% python3 -q
>>> import numpy as np
>>> from numpy import linalg as LA
>>> np.set_printoptions(precision=2, suppress=True, linewidth=120, sign=" ")
>>> arr = np.loadtxt("test2.csv", delimiter=",")
>>> arr
array([[ 1., -1.,  1., -1.],
       [ 1.,  0.,  0.,  0.],
       [ 1.,  1.,  1.,  1.]])
>>> vec = np.array([3, -3, 0, -1])
>>> arr @ np.ones(4)
array([ 0.,  1.,  4.])
>>> (arr @ vec).argmax()
np.int64(0)
>>> LA.norm(arr @ vec) <= LA.norm(arr, 2) * LA.norm(vec) + 1e-9
np.True_
>>> rng = np.random.default_rng(297896)
>>> Y = arr + rng.integers(-2, 3, (3, 2)) @ rng.integers(-2, 3, (2, 4))
>>> Y
array([[ 3., -2., -3., -2.],
       [ 2., -1., -2., -1.],
       [ 3.,  1., -3.,  1.]])
>>> np.round(LA.svd(Y - arr, compute_uv=False), 2) + 0
array([ 6.86,  1.38,  0.  ])
>>> U, sig, vt = LA.svd(arr, full_matrices=False)
>>> sig
array([ 2.14,  2.  ,  0.66])
>>> np.round(U.T @ U, 2) + 0
array([[ 1.,  0.,  0.],
       [ 0.,  1.,  0.],
       [ 0.,  0.,  1.]])
>>> K = np.array([[1.0, 2.0, 3.0, 2.0, 0.0],
...     [2.0, 2.0, 0.0, 3.0, 0.0],
...     [2.0, 2.0, 1.0, 3.0, 0.0],
...     [0.0, 2.0, 1.0, 2.0, 0.0],
...     [0.0, 0.0, 0.0, 0.0, 2.0]])
>>> K
array([[ 1.,  2.,  3.,  2.,  0.],
       [ 2.,  2.,  0.,  3.,  0.],
       [ 2.,  2.,  1.,  3.,  0.],
       [ 0.,  2.,  1.,  2.,  0.],
       [ 0.,  0.,  0.,  0.,  2.]])
>>> (LA.matrix_power((K != 0) + (K.T != 0) + np.eye(5), 5) > 0).astype(int)
array([[ 1,  1,  1,  1,  0],
       [ 1,  1,  1,  1,  0],
       [ 1,  1,  1,  1,  0],
       [ 1,  1,  1,  1,  0],
       [ 0,  0,  0,  0,  1]])
>>> (K != 0).astype(int)
array([[ 1,  1,  1,  1,  0],
       [ 1,  1,  0,  1,  0],
       [ 1,  1,  1,  1,  0],
       [ 0,  1,  1,  1,  0],
       [ 0,  0,  0,  0,  1]])
